$ python3 -q
>>> import numpy as np
>>> np.set_printoptions(suppress=True, linewidth=120)
>>> def rnd(a):
...     return np.round(a, 3) + 0
... 
>>> K = np.array([[0, 1, -1], [-1, 0, 0], [1, 0, 0]])
>>> # rank 2
>>> print(np.linalg.matrix_rank(K, rtol=0.1))
2
>>> print([round(float(x), 3) for x in np.linalg.svd(K, compute_uv=False)[:3]])
[1.414, 1.414, 0.0]
>>> U, sigma, Vh = np.linalg.svd(K)
>>> print(rnd(sigma))
[1.414 1.414 0.   ]
>>> print(np.argmax(sigma[:-1] / (sigma[1:] + 1e-6)) + 1)
2
>>> B = U[:, :2] @ np.diag(sigma[:2]) @ Vh[:2]
>>> print(rnd(np.abs(K - B).max()))
0.0
>>> print(np.linalg.matrix_rank(B))
2
>>> print(np.linalg.matrix_rank(K, rtol=0.05))
2
>>> print(rnd(np.linalg.norm(K - B) / np.linalg.norm(K)))
0.0
>>> X = np.load("data.npy")
>>> print(X)
[[ 4. -2.]
 [ 0.  3.]]
>>> t = np.radians(120)
>>> r_ = np.eye(2)
>>> r_[1, 1] = r_[0, 0] = np.cos(t)
>>> r_[1, 0], r_[0, 1] = -np.sin(t), np.sin(t)
>>> print(rnd(r_))
[[-0.5    0.866]
 [-0.866 -0.5  ]]
>>> B = X @ r_.T
>>> print(rnd(np.abs(B - X).max(axis=0)))
[7.732 4.5  ]
>>> print(np.allclose(X @ X.T, B @ B.T))
True
>>> print(np.allclose(np.linalg.norm(X, axis=1), np.linalg.norm(B, axis=1)))
True
>>> print(rnd(np.linalg.svd(X, compute_uv=False)), rnd(np.linalg.svd(B, compute_uv=False)))
[4.758 2.522] [4.758 2.522]
>>> rng = np.random.default_rng(9221)
>>> labels = rng.permutation(2)
>>> print(labels)
[1 0]
>>> B = X[labels][:, labels]
>>> print(np.trace(B))
7.0
>>> print(B)
[[ 3.  0.]
 [-2.  4.]]
>>> print(rnd(np.sort(np.abs(np.linalg.eigvals(B)))))
[3. 4.]
>>> print(np.linalg.matrix_rank(X - X[0, 0] * np.eye(2)))
1
>>> x0 = np.array([-2, 3])
>>> y = X @ x0
>>> print(y)
[-14.   9.]
>>> print(rnd(np.linalg.solve(X.T, X[0])))
[1. 0.]
>>> print(rnd(np.linalg.solve(X, X[:, 1])))
[0. 1.]
>>> print(rnd(np.linalg.solve(X, y + X[:, 0])))
[-1.  3.]
>>> O, evecs = np.linalg.qr(X[:, :1])[0], np.linalg.qr(X[:, 1:])[0]
>>> sigma = np.linalg.svd(O.T @ evecs, compute_uv=False)
>>> print(rnd(sigma))
[0.555]
>>> print(rnd(np.degrees(np.arccos(sigma.clip(0, 1)))))
[56.31]
>>> m1 = np.arange(12).reshape(4, 3) + -1
>>> print(m1)
[[-1  0  1]
 [ 2  3  4]
 [ 5  6  7]
 [ 8  9 10]]
>>> U, sigma, Vh = np.linalg.svd(m1)
>>> print(np.argmax(sigma[:-1] / (sigma[1:] + 1e-6)) + 1)
2
>>> B = U[:, :2] @ np.diag(sigma[:2]) @ Vh[:2]
>>> print(rnd(np.abs(m1 - B).max()))
0.0
>>> print(np.linalg.matrix_rank(m1, rtol=0.05))
2
>>> print(rnd(B))
[[-1.  0.  1.]
 [ 2.  3.  4.]
 [ 5.  6.  7.]
 [ 8.  9. 10.]]
>>> print(rnd(np.linalg.norm(m1 - B, 2)), rnd(sigma[2]))
0.0 0.0
>>> print(rnd(np.linalg.norm(m1 - B) / np.linalg.norm(m1)))
0.0
>>> print(np.linalg.matrix_rank(B))
2
>>> B = np.array([[1, 4], [-1, 5], [0, -2]])
>>> print(np.einsum("ik,kj->ji", m1, B))
[[-1 -1 -1 -1]
 [-6 15 36 57]]
>>> print(np.einsum("ij->j", m1))
[14 18 22]
>>> print(np.linalg.matrix_rank(m1 @ B))
2
>>> print(np.linalg.matrix_rank(np.vstack([m1, B.T])))
3
>>> print(m1 @ B)
[[-1 -6]
 [-1 15]
 [-1 36]
 [-1 57]]
>>> W0 = np.array([[3.0, 1.0, 1.0, 1.0],
...     [1.0, 3.0, 1.0, 1.0],
...     [1.0, 1.0, 3.0, 1.0],
...     [1.0, 1.0, 1.0, 3.0]])
>>> # symmetric, so the eigenvalues are real
>>> P = np.triu(np.array([[1, 1, 0, 1], [1, 1, 0, 2], [0, 2, 2, 0], [0, 2, 0, 2]]), 1) + np.eye(4)
>>> B = P @ W0 @ np.linalg.inv(P)
>>> print(np.trace(B), np.trace(W0))
12.0 12.0
>>> print(P @ W0 - W0 @ P)
[[ 2.  1.  2. -1.]
 [ 2.  1.  2. -1.]
 [ 0. -1.  0. -3.]
 [ 0. -1.  0. -3.]]
>>> print(np.poly(B))
[  1. -12.  48. -80.  48.]
>>> print(B)
[[5. 0. 3. 0.]
 [3. 2. 3. 0.]
 [1. 0. 3. 0.]
 [1. 0. 1. 2.]]
>>> vals, evecs = np.linalg.eigh(W0)
>>> print(rnd(np.linalg.eigvalsh(W0 + 4 * np.eye(4))))
[ 6.  6.  6. 10.]
>>> print(rnd(vals))
[2. 2. 2. 6.]
>>> print(np.abs(evecs[:, -1]).round(6).argmax())
0
>>> print(rnd(vals.sum()), np.trace(W0))
12.0 12.0
>>> O, _ = np.linalg.qr(np.array([[-0.3, -1.8, -0.5], [-1.5, -0.6, -1.0], [0.2, 1.2, -0.1]]))
>>> vals = np.array([-2, 0, -2])
>>> E = O @ np.diag(vals) @ O.T
>>> print(rnd(E))
[[-0.691 -0.378 -0.873]
 [-0.378 -1.891  0.252]
 [-0.873  0.252 -1.418]]
>>> U, sigma, Vh = np.linalg.svd(E)
>>> print(rnd(sigma))
[2. 2. 0.]
>>> B = U[:, :2] @ np.diag(sigma[:2]) @ Vh[:2]
>>> print(rnd(np.linalg.norm(E - B, 2)), rnd(sigma[2]))
0.0 0.0
>>> print(np.linalg.matrix_rank(B))
2
>>> print(np.linalg.matrix_rank(E, rtol=0.05))
2
>>> print(rnd(B))
[[-0.691 -0.378 -0.873]
 [-0.378 -1.891  0.252]
 [-0.873  0.252 -1.418]]
>>> print(rnd(np.abs(E - B).max()))
0.0
>>> print(rnd(np.linalg.det(2 * W0)), rnd(np.linalg.det(W0)))
768.0 48.0
>>> print(np.einsum("ii->", W0))
12.0
>>> print(rnd(np.poly(W0)))
[  1. -12.  48. -80.  48.]
>>> print(rnd(np.linalg.eigvals(W0).sum().real))
12.0
>>> t = np.sort(rng.uniform(-2, 2, 26))
>>> mat = np.c_[t, t ** 2, t ** 3] @ np.array([[1, 2, 1], [3, 1, -2], [-2, 3, -1]])
>>> print(rnd(mat))
[[ 18.404 -16.747  -2.505]
 [ 17.979 -16.35   -2.523]
 [ 17.006 -15.444  -2.56 ]
 [ 16.704 -15.164  -2.57 ]
 [ 14.277 -12.932  -2.624]
 [ 13.73  -12.435  -2.629]
 [  8.39   -7.696  -2.498]
 [  8.295  -7.614  -2.492]
 [  4.195  -4.16   -2.035]
 [  4.04   -4.032  -2.007]
 [  3.868  -3.892  -1.976]
 [  2.419  -2.717  -1.647]
 [  0.832  -1.42   -1.064]
 [ -0.073  -0.328  -0.225]
 [  0.115   0.193   0.074]
 [  0.183   0.293   0.096]
 [  0.897   1.417  -0.058]
 [  0.946   1.514  -0.089]
 [  1.134   1.924  -0.229]
 [  1.676   3.683  -0.951]
 [  1.993   5.915  -1.961]
 [  2.001   6.018  -2.008]
 [  1.87   12.198  -4.893]
 [  1.591  14.694  -6.058]
 [ -0.643  26.538 -11.519]
 [ -1.177  28.762 -12.531]]
>>> P = mat @ np.linalg.solve(mat.T @ mat, mat.T)
>>> print(rnd(np.linalg.eigvalsh(P)))
[0. 0. 0. 0. 0. 0. 0. 0. 0. 0. 0. 0. 0. 0. 0. 0. 0. 0. 0. 0. 0. 0. 0. 1. 1. 1.]
>>> print(np.allclose(P @ P, P))
True
>>> print(np.linalg.matrix_rank(np.eye(26) - P))
23
>>> F = np.loadtxt("a.csv", delimiter=",")
>>> print(F)
[[ 14.379 -29.932   7.872]
 [ 10.018 -19.671   2.797]
 [  5.087  -9.455  -1.502]
 [  3.183  -5.991  -2.58 ]
 [  0.95   -2.352  -3.131]
 [ -0.271  -0.58   -2.682]
 [ -0.439  -0.339  -2.477]
 [ -0.661   0.038  -1.809]
 [ -0.652   0.111  -1.436]
 [ -0.605   0.128  -1.177]
 [ -0.266   0.068  -0.38 ]
 [  0.578  -0.13    0.591]
 [  1.937  -0.293   1.418]
 [  4.167  -0.164   1.964]
 [ 16.248   6.591  -2.393]
 [ 21.59   12.031  -6.693]]
>>> C2 = np.cov(F, rowvar=False)
>>> print(rnd(np.corrcoef(F.T)))
[[ 1.    -0.093  0.028]
 [-0.093  1.    -0.808]
 [ 0.028 -0.808  1.   ]]
>>> print(C2.shape)
(3, 3)
>>> print(np.argwhere(np.triu(np.abs(np.corrcoef(F.T)) > 0.8, 1)))
[[1 2]]
>>> print(rnd(C2))
[[ 49.555  -6.425   0.645]
 [ -6.425  96.441 -25.667]
 [  0.645 -25.667  10.467]]
>>> print(rnd(np.median(F, axis=0)))
[ 1.444 -0.228 -1.469]
>>> B = F / np.sqrt((F ** 2).mean(axis=1, keepdims=True))
>>> print(rnd(np.linalg.norm(B, axis=1)))
[1.732 1.732 1.732 1.732 1.732 1.732 1.732 1.732 1.732 1.732 1.732 1.732 1.732 1.732 1.732 1.732]
>>> print(np.linalg.matrix_rank(B) == np.linalg.matrix_rank(F))
True
>>> r0, v = F[0], F[15]
>>> print(rnd(r0 @ r0))
1164.649
>>> print(rnd(r0 @ v))
-102.357
>>> pr = (r0 @ v) / (r0 @ r0) * r0
>>> print((v - pr) @ r0)
0.0
>>> print(rnd(v - pr))
[22.854  9.4   -6.001]
>>> C = F[[5, 9]].astype(float)
>>> for _ in range(5):
...     labels = np.linalg.norm(F[:, None] - C, axis=-1).argmin(axis=1)
...     C = np.array([F[labels == j].mean(axis=0) for j in range(2)])
... 
>>> print(labels)
[0 0 0 1 1 1 1 1 1 1 1 1 1 1 0 0]
>>> print(rnd(C[1] - C[0]))
[-12.744   7.223  -1.08 ]
>>> print(np.abs(C[1] - C[0]).argmax())
0
>>> Ac = F - F.mean(axis=0)
>>> U, sigma, Vh = np.linalg.svd(Ac, full_matrices=False)
>>> print(rnd(sigma))
[39.547 27.067  7.101]
>>> print(np.searchsorted(np.cumsum(sigma ** 2) / (sigma ** 2).sum(), 0.9) + 1)
2
>>> print((np.sign(U[:, 0]) == np.sign(U[0, 0])).astype(int))
[1 1 1 1 0 0 0 0 0 0 0 0 0 0 0 0]
>>> print(rnd(sigma ** 2 / (sigma ** 2).sum()))
[0.666 0.312 0.021]
>>> arr = np.loadtxt("w.csv", delimiter=",")
>>> print(arr)
[[1. 2.]
 [2. 3.]
 [3. 1.]]
>>> O, r_ = np.linalg.qr(arr)
>>> print(rnd(np.trace(O @ O.T)))
2.0
>>> print(rnd(np.abs(np.diag(r_))))
[3.742 2.315]
>>> print(rnd(O))
[[-0.267 -0.525]
 [-0.535 -0.617]
 [-0.802  0.586]]
>>> print(O.shape, r_.shape)
(3, 2) (2, 2)
>>> B = np.c_[arr[:, :1] @ np.array([[0]]), np.array([1, -1, -3])]
>>> print(B)
[[ 0.  1.]
 [ 0. -1.]
 [ 0. -3.]]
>>> print(np.linalg.matrix_rank(np.c_[arr, B]))
3
